$ ipython --no-banner

In [1]: import numpy as np

In [2]: import numpy.linalg as la

In [3]: np.set_printoptions(precision=2, suppress=True, linewidth=200, sign=" ")

In [4]: data = np.load("block17.npy")

In [5]: data
Out[5]: 
array([[ 0,  0,  0,  0,  0,  0,  0,  0],
       [ 6,  4,  6,  6,  0,  2,  0,  4],
       [ 9,  6,  9,  9,  0,  3,  0,  6],
       [ 6,  4,  6,  6,  0,  2,  0,  4]])

In [6]: # row 3 repeats row 1

In [7]: la.matrix_rank(data, rtol=0.1)
Out[7]: np.int64(1)

In [8]: np.argsort(-la.norm(data, axis=0).round(6), kind="stable")[:3]
Out[8]: array([ 0,  2,  3])

In [9]: [round(float(x), 2) for x in la.svd(data, compute_uv=False)[:3]]
Out[9]: [24.74, 0.0, 0.0]

In [10]: other = np.array([[1, 0], [2, 1], [1, 0], [1, 2], [2, 0], [2, 1], [1, 1], [1, 0]])

In [11]: la.matrix_rank(np.vstack([data, other.T]))
Out[11]: np.int64(3)

In [12]: np.einsum("ij,ij->i", data, data)
Out[12]: array([   0,  144,  324,  144])

In [13]: np.einsum("ik,kj->ij", data, other)
Out[13]: 
array([[  0,   0],
       [ 34,  18],
       [ 51,  27],
       [ 34,  18]])

In [14]: mat = np.load("sample16.npy")

In [15]: print(mat)
[[-1  0  0  0  0  0]
 [-3 -2  0  0  0  0]
 [-1  0  1  0  0  0]
 [ 1 -3  3 -3  0  0]
 [-1 -1  2 -1  1  0]
 [-3  0  1 -1  2 -2]]

In [16]: # triangular, det is the product of the diagonal

In [17]: u = np.array([0, 2, -2, 0, 2, 0])

In [18]: other = mat + np.outer(u, np.eye(6)[0])

In [19]: la.matrix_rank(la.inv(other) - la.inv(mat), tol=1e-8)
Out[19]: np.int64(1)

In [20]: la.matrix_rank(other - mat)
Out[20]: np.int64(1)

In [21]: O, V = la.qr(mat[:, :1])[0], la.qr(mat[:, 1:])[0]

In [22]: sigma = la.svd(O.T @ V, compute_uv=False)

In [23]: print(round(la.norm(O @ O.T - V @ V.T, 2), 2))
1.0

In [24]: sigma
Out[24]: array([ 0.98])

In [25]: (sigma > 0.9).sum()
Out[25]: np.int64(1)

In [26]: print(np.degrees(np.arccos(sigma.clip(0, 1))))
[ 12.31]

In [27]: other = np.array([[4, 3, 4, 3, 1, 0, 3, 5, 4, 1],
    ...:     [4, 4, 3, 2, 0, 3, 1, 0, 0, 0],
    ...:     [4, 1, 2, 5, 5, 0, 1, 0, 3, 4],
    ...:     [2, 2, 0, 1, 2, 3, 2, 3, 4, 2],
    ...:     [1, 3, 1, 5, 3, 1, 5, 4, 2, 1],
    ...:     [3, 5, 2, 1, 4, 3, 0, 3, 4, 1],
    ...:     [3, 5, 5, 4, 5, 5, 2, 1, 5, 2],
    ...:     [3, 3, 3, 2, 2, 5, 1, 0, 3, 5],
    ...:     [3, 0, 5, 5, 3, 4, 4, 1, 2, 0],
    ...:     [1, 2, 1, 2, 1, 1, 2, 1, 0, 5]])

In [28]: E = other - other.T

In [29]: E
Out[29]: 
array([[ 0, -1,  0,  1,  0, -3,  0,  2,  1,  0],
       [ 1,  0,  2,  0, -3, -2, -4, -3,  0, -2],
       [ 0, -2,  0,  5,  4, -2, -4, -3, -2,  3],
       [-1,  0, -5,  0, -3,  2, -2,  1, -1,  0],
       [ 0,  3, -4,  3,  0, -3,  0,  2, -1,  0],
       [ 3,  2,  2, -2,  3,  0, -5, -2,  0,  0],
       [ 0,  4,  4,  2,  0,  5,  0,  0,  1,  0],
       [-2,  3,  3, -1, -2,  2,  0,  0,  2,  4],
       [-1,  0,  2,  1,  1,  0, -1, -2,  0,  0],
       [ 0,  2, -3,  0,  0,  0,  0, -4,  0,  0]])

In [30]: def softmax(z):
    ...:     e = np.exp(z - z.max(axis=-1, keepdims=True))
    ...:     return e / e.sum(axis=-1, keepdims=True)
    ...: 

In [31]: np.round(softmax(E[5] + 2), 2) + 0
Out[31]: array([ 0.34,  0.13,  0.13,  0.  ,  0.34,  0.02,  0.  ,  0.  ,  0.02,  0.02])

In [32]: print(np.round(softmax(10 * E[5]), 2) + 0)
[ 0.5  0.   0.   0.   0.5  0.   0.   0.   0.   0. ]

In [33]: softmax(E).sum(axis=1)
Out[33]: array([ 1.,  1.,  1.,  1.,  1.,  1.,  1.,  1.,  1.,  1.])

In [34]: S = E @ E.T / np.sqrt(10)

In [35]: softmax(S).round(6).argmax(axis=1)
Out[35]: array([ 0,  1,  2,  3,  4,  5,  6,  7,  2,  9])

In [36]: np.round(softmax(S + np.triu(np.full(S.shape, -np.inf), 1)), 2) + 0
Out[36]: 
array([[ 1.  ,  0.  ,  0.  ,  0.  ,  0.  ,  0.  ,  0.  ,  0.  ,  0.  ,  0.  ],
       [ 0.  ,  1.  ,  0.  ,  0.  ,  0.  ,  0.  ,  0.  ,  0.  ,  0.  ,  0.  ],
       [ 0.  ,  0.  ,  1.  ,  0.  ,  0.  ,  0.  ,  0.  ,  0.  ,  0.  ,  0.  ],
       [ 0.  ,  0.  ,  0.  ,  1.  ,  0.  ,  0.  ,  0.  ,  0.  ,  0.  ,  0.  ],
       [ 0.  ,  0.  ,  0.  ,  0.  ,  1.  ,  0.  ,  0.  ,  0.  ,  0.  ,  0.  ],
       [ 0.  ,  0.  ,  0.  ,  0.  ,  0.  ,  1.  ,  0.  ,  0.  ,  0.  ,  0.  ],
       [ 0.  ,  0.  ,  0.  ,  0.  ,  0.  ,  0.  ,  1.  ,  0.  ,  0.  ,  0.  ],
       [ 0.  ,  0.  ,  0.  ,  0.  ,  0.  ,  0.  ,  0.  ,  1.  ,  0.  ,  0.  ],
       [ 0.  ,  0.04,  0.76,  0.  ,  0.  ,  0.06,  0.04,  0.01,  0.08,  0.  ],
       [ 0.  ,  0.  ,  0.  ,  0.  ,  0.  ,  0.  ,  0.  ,  0.  ,  0.  ,  0.99]])

In [37]: rng = np.random.default_rng(268)

In [38]: idx = rng.permutation(10)

In [39]: print(idx)
[ 7  6  8  2  0  3  5  9  4  1]

In [40]: other = E[idx][:, idx]

In [41]: np.allclose(other, E)
Out[41]: False

In [42]: other
Out[42]: 
array([[ 0,  0,  2,  3, -2, -1,  2,  4, -2,  3],
       [ 0,  0,  1,  4,  0,  2,  5,  0,  0,  4],
       [-2, -1,  0,  2, -1,  1,  0,  0,  1,  0],
       [-3, -4, -2,  0,  0,  5, -2,  3,  4, -2],
       [ 2,  0,  1,  0,  0,  1, -3,  0,  0, -1],
       [ 1, -2, -1, -5, -1,  0,  2,  0, -3,  0],
       [-2, -5,  0,  2,  3, -2,  0,  0,  3,  2],
       [-4,  0,  0, -3,  0,  0,  0,  0,  0,  2],
       [ 2,  0, -1, -4,  0,  3, -3,  0,  0,  3],
       [-3, -4,  0,  2,  1,  0, -2, -2, -3,  0]])

In [43]: np.diag(other)
Out[43]: array([ 0,  0,  0,  0,  0,  0,  0,  0,  0,  0])

In [44]: np.trace(other)
Out[44]: np.int64(0)

In [45]: W0 = np.loadtxt("x.csv", delimiter=",")

In [46]: W0
Out[46]: 
array([[ 4.86, 10.03, -0.12, 10.79,  6.47,  5.59, -6.85, -2.18],
       [ 4.17,  9.67,  1.94,  9.33,  6.75,  6.69, -5.48, -4.37],
       [ 6.32,  9.25,  1.09,  7.58,  4.65,  4.76, -6.23, -4.7 ],
       [ 7.44, 10.45, -0.1 ,  8.74,  6.67,  9.17, -5.83, -4.47],
       [ 4.97,  8.68,  0.28,  7.71,  7.39,  5.68, -7.05, -2.86],
       [ 5.73,  8.31, -0.94, 10.41,  6.22,  6.48, -5.47, -3.08],
       [ 7.65,  7.84, -2.48,  9.86,  7.46,  7.08, -5.86, -5.38],
       [ 5.98,  9.67, -0.09, 10.4 ,  6.36,  5.15, -4.38, -4.09],
       [ 5.87,  9.41,  0.67,  8.92,  5.62,  6.01, -6.52, -3.25],
       [ 5.3 ,  8.32,  0.19,  8.97,  4.33,  5.52, -4.79, -5.27],
       [ 7.41,  7.91,  0.13,  7.9 ,  6.81,  4.69, -6.25, -3.93],
       [ 6.59,  8.95, -0.5 , 11.39,  5.71,  4.33, -6.2 , -3.69],
       [ 4.6 , 10.13,  0.57,  7.76,  6.58,  4.59, -5.42, -2.44],
       [ 7.82,  8.73, -0.54,  7.66,  5.75,  5.63, -5.82, -3.22],
       [ 5.75,  9.56, -0.08,  7.09,  5.64,  7.43, -6.94, -2.93],
       [ 6.43,  9.24, -0.38,  7.6 ,  5.72,  6.3 , -5.31, -2.46],
       [ 7.28,  7.84, -2.16,  8.88,  6.03,  6.42, -5.87, -3.18],
       [ 5.48,  7.99,  2.85,  9.37,  5.51,  4.82, -5.63, -3.89],
       [ 4.31,  8.77, -0.4 ,  8.52,  6.58,  5.59, -6.24, -2.61],
       [ 6.09,  8.96,  1.3 ,  8.91,  5.34,  5.78, -3.77, -3.33],
       [ 5.85,  8.66, -1.14, 10.31,  7.72,  6.63, -6.35, -3.14],
       [ 4.78, 11.23,  0.41,  6.85,  6.25,  6.13, -6.16, -3.45],
       [ 6.01, 10.05,  0.43,  9.04,  5.27,  7.02, -5.76, -5.26],
       [ 6.99,  9.95,  0.21,  8.85,  5.44,  5.98, -6.63, -1.36],
       [ 6.88,  9.2 , -1.3 ,  8.6 ,  5.55,  4.95, -4.04, -3.14],
       [ 7.52,  8.31,  0.4 ,  9.91,  5.84,  3.48, -4.06, -4.6 ],
       [ 5.64, 10.09, -0.75,  8.16,  5.97,  5.7 , -5.97, -3.59],
       [ 7.08,  7.77, -0.62,  9.38,  6.59,  8.11, -5.94, -3.02],
       [ 6.39,  8.57,  0.45,  9.28,  6.15,  7.92, -5.82, -2.37],
       [ 7.23,  9.43,  0.64,  9.85,  4.63,  6.1 , -6.32, -1.44],
       [ 6.7 ,  7.55,  1.15,  9.06,  6.1 ,  5.8 , -6.27, -2.31],
       [ 4.75,  9.11,  1.2 ,  7.45,  6.15,  5.07, -8.16, -2.  ],
       [ 7.78,  9.98,  0.15,  7.71,  6.78,  4.49, -5.28, -2.52],
       [ 5.2 , 10.15, -0.73,  7.89,  7.77,  6.72, -5.46, -3.5 ],
       [ 4.12,  8.16,  0.96,  9.45,  7.59,  7.29, -7.39, -2.74],
       [ 3.98,  7.88,  0.71,  9.06,  4.89,  6.64, -6.72, -1.24],
       [ 6.58,  9.01, -0.57, 10.16,  4.8 ,  6.49, -5.76, -2.46]])

In [47]: x = np.array([1, 4, 4, 2, 3, 1, 2, 1])

In [48]: target = W0 @ x

In [49]: la.solve(W0.T @ W0, W0.T @ target)
Out[49]: array([ 1.,  4.,  4.,  2.,  3.,  1.,  2.,  1.])

In [50]: la.lstsq(W0, target)[0]
Out[50]: array([ 1.,  4.,  4.,  2.,  3.,  1.,  2.,  1.])

In [51]: np.round(la.pinv(W0) @ W0, 2) + 0
Out[51]: 
array([[ 1.,  0.,  0.,  0.,  0.,  0.,  0.,  0.],
       [ 0.,  1.,  0.,  0.,  0.,  0.,  0.,  0.],
       [ 0.,  0.,  1.,  0.,  0.,  0.,  0.,  0.],
       [ 0.,  0.,  0.,  1.,  0.,  0.,  0.,  0.],
       [ 0.,  0.,  0.,  0.,  1.,  0.,  0.,  0.],
       [ 0.,  0.,  0.,  0.,  0.,  1.,  0.,  0.],
       [ 0.,  0.,  0.,  0.,  0.,  0.,  1.,  0.],
       [ 0.,  0.,  0.,  0.,  0.,  0.,  0.,  1.]])

In [52]: target = target + 0.02 * rng.normal(size=37)

In [53]: target
Out[53]: 
array([ 75.22,  80.89,  64.4 ,  79.37,  67.13,  67.13,  61.14,  76.47,  70.64,  60.95,  64.05,  68.54,  73.98,  63.95,  65.4 ,  67.46,  57.37,  73.79,  65.06,  75.89,  70.53,  74.13,  72.06,  73.04,
        66.08,  70.46,  67.41,  67.39,  73.36,  73.11,  68.8 ,  66.07,  75.5 ,  74.25,  72.04,  63.11,  67.58])

In [54]: coef, *_ = la.lstsq(W0, target)

In [55]: np.round(W0.T @ (target - W0 @ coef), 2) + 0
Out[55]: array([ 0.,  0.,  0.,  0.,  0.,  0.,  0.,  0.])

In [56]: round(float(la.norm(target - W0 @ coef)), 2)
Out[56]: 0.11

In [57]: x = np.array([-3, -3, -3, 1, 2, 5, -2, 3])

In [58]: la.norm(W0 @ x) <= la.norm(W0, 2) * la.norm(x) + 1e-9
Out[58]: np.True_

In [59]: data.ravel(order="F")
Out[59]: array([ 0,  6,  9,  6,  0,  4,  6,  4,  0,  6,  9,  6,  0,  6,  9,  6,  0,  0,  0,  0,  0,  2,  3,  2,  0,  0,  0,  0,  0,  4,  6,  4])

In [60]: data.reshape(-1, 2)
Out[60]: 
array([[ 0,  0],
       [ 0,  0],
       [ 0,  0],
       [ 0,  0],
       [ 6,  4],
       [ 6,  6],
       [ 0,  2],
       [ 0,  4],
       [ 9,  6],
       [ 9,  9],
       [ 0,  3],
       [ 0,  6],
       [ 6,  4],
       [ 6,  6],
       [ 0,  2],
       [ 0,  4]])

In [61]: print(data.reshape(2, -1))
[[ 0  0  0  0  0  0  0  0  6  4  6  6  0  2  0  4]
 [ 9  6  9  9  0  3  0  6  6  4  6  6  0  2  0  4]]

In [62]: t3 = data.reshape(4, 2, -1)

In [63]: t3.sum(axis=1)
Out[63]: 
array([[  0,   0,   0,   0],
       [  6,   6,   6,  10],
       [  9,   9,   9,  15],
       [  6,   6,   6,  10]])

In [64]: np.einsum("ihd,ihd->ih", t3, t3)
Out[64]: 
array([[   0,    0],
       [ 124,   20],
       [ 279,   45],
       [ 124,   20]])

In [65]: t3.shape
Out[65]: (4, 2, 4)

In [66]: np.swapaxes(t3, 1, 2)[0]
Out[66]: 
array([[ 0,  0],
       [ 0,  0],
       [ 0,  0],
       [ 0,  0]])

In [67]: np.einsum("ihd,jhd->hij", t3, t3).shape
Out[67]: (2, 4, 4)

In [68]: t3.transpose(1, 0, 2)
Out[68]: 
array([[[ 0,  0,  0,  0],
        [ 6,  4,  6,  6],
        [ 9,  6,  9,  9],
        [ 6,  4,  6,  6]],

       [[ 0,  0,  0,  0],
        [ 0,  2,  0,  4],
        [ 0,  3,  0,  6],
        [ 0,  2,  0,  4]]])

In [69]: proj = W0 @ la.solve(W0.T @ W0, W0.T)

In [70]: np.allclose(proj @ proj, proj)
Out[70]: True

In [71]: proj @ W0[:, 3]
Out[71]: 
array([ 10.79,   9.33,   7.58,   8.74,   7.71,  10.41,   9.86,  10.4 ,   8.92,   8.97,   7.9 ,  11.39,   7.76,   7.66,   7.09,   7.6 ,   8.88,   9.37,   8.52,   8.91,  10.31,   6.85,   9.04,   8.85,
         8.6 ,   9.91,   8.16,   9.38,   9.28,   9.85,   9.06,   7.45,   7.71,   7.89,   9.45,   9.06,  10.16])

In [72]: M = np.array([[1, 0, 0, 1, 2, 1, 0, 2, 1, 1, 1, 2, 0],
    ...:     [2, 2, 1, 1, 2, 1, 0, 1, 0, 1, 0, 0, 1],
    ...:     [1, 2, 0, 2, 1, 2, 0, 2, 2, 0, 2, 0, 1],
    ...:     [0, 0, 1, 1, 2, 1, 0, 2, 1, 2, 1, 1, 0],
    ...:     [0, 1, 0, 0, 0, 0, 0, 1, 2, 2, 2, 1, 0],
    ...:     [1, 0, 0, 0, 2, 1, 2, 1, 1, 0, 0, 2, 1]]) * (rng.random((6, 13)) < 0.3)

In [73]: M
Out[73]: 
array([[ 1,  0,  0,  0,  0,  1,  0,  0,  0,  0,  1,  0,  0],
       [ 2,  0,  0,  1,  0,  0,  0,  0,  0,  0,  0,  0,  1],
       [ 0,  0,  0,  2,  0,  0,  0,  0,  0,  0,  0,  0,  0],
       [ 0,  0,  0,  1,  0,  0,  0,  0,  1,  0,  1,  1,  0],
       [ 0,  0,  0,  0,  0,  0,  0,  0,  0,  0,  2,  0,  0],
       [ 1,  0,  0,  0,  0,  1,  0,  0,  1,  0,  0,  0,  0]])

In [74]: # columns 1 and 2 are equal

In [75]: np.allclose(E, E.T)
Out[75]: False

In [76]: print(la.matrix_power(E, 3))
[[   0  114  103  -66  -24  200  -33  -98   33   17]
 [-114    0 -167    9    8  108  360  283   19   69]
 [-103  167    0 -439 -463  342  513  389  211 -179]
 [  66   -9  439    0  212   -9  -32 -107   70   45]
 [  24   -8  463 -212    0  250  -23 -130  117    7]
 [-200 -108 -342    9 -250    0  470  362   14  -32]
 [  33 -360 -513   32   23 -470    0   63 -159 -110]
 [  98 -283 -389  107  130 -362  -63    0 -177 -163]
 [ -33  -19 -211  -70 -117  -14  159  177    0  -57]
 [ -17  -69  179  -45   -7   32  110  163   57    0]]

In [77]: print((E - E.T) / 2)
[[ 0. -1.  0.  1.  0. -3.  0.  2.  1.  0.]
 [ 1.  0.  2.  0. -3. -2. -4. -3.  0. -2.]
 [ 0. -2.  0.  5.  4. -2. -4. -3. -2.  3.]
 [-1.  0. -5.  0. -3.  2. -2.  1. -1.  0.]
 [ 0.  3. -4.  3.  0. -3.  0.  2. -1.  0.]
 [ 3.  2.  2. -2.  3.  0. -5. -2.  0.  0.]
 [ 0.  4.  4.  2.  0.  5.  0.  0.  1.  0.]
 [-2.  3.  3. -1. -2.  2.  0.  0.  2.  4.]
 [-1.  0.  2.  1.  1.  0. -1. -2.  0.  0.]
 [ 0.  2. -3.  0.  0.  0.  0. -4.  0.  0.]]

In [78]: np.allclose(E @ E.T, E.T @ E)
Out[78]: True

In [79]: X = np.loadtxt("mat.csv", delimiter=",")

In [80]: print(X)
[[ 1.    0.    0.    0.    0.  ]
 [ 0.    1.    0.    0.    0.  ]
 [ 0.    0.   -0.97 -0.22  0.  ]
 [ 0.    0.    0.22 -0.97  0.  ]
 [ 0.    0.    0.    0.    1.  ]]

In [81]: x = np.array([2, 0, 3, 3, 0])

In [82]: round(la.norm(x), 2), round(la.norm(X @ x), 2)
Out[82]: (np.float64(4.69), np.float64(4.69))

In [83]: np.sort(np.abs(np.degrees(np.angle(la.eigvals(X)))))
Out[83]: array([   0.,    0.,    0.,  167.,  167.])

In [84]: np.abs(la.eigvals(X))
Out[84]: array([ 1.,  1.,  1.,  1.,  1.])

In [85]: np.round(la.det(X), 2)
Out[85]: np.float64(1.0)

In [86]: la.inv(X)
Out[86]: 
array([[ 1.  ,  0.  ,  0.  ,  0.  ,  0.  ],
       [ 0.  ,  1.  ,  0.  ,  0.  ,  0.  ],
       [-0.  , -0.  , -0.97,  0.22, -0.  ],
       [-0.  , -0.  , -0.22, -0.97, -0.  ],
       [ 0.  ,  0.  ,  0.  ,  0.  ,  1.  ]])

In [87]: X.T @ (X @ x)
Out[87]: array([ 2.,  0.,  3.,  3.,  0.])

In [88]: print(5 - la.matrix_rank(X - np.eye(5), tol=1e-8))
3
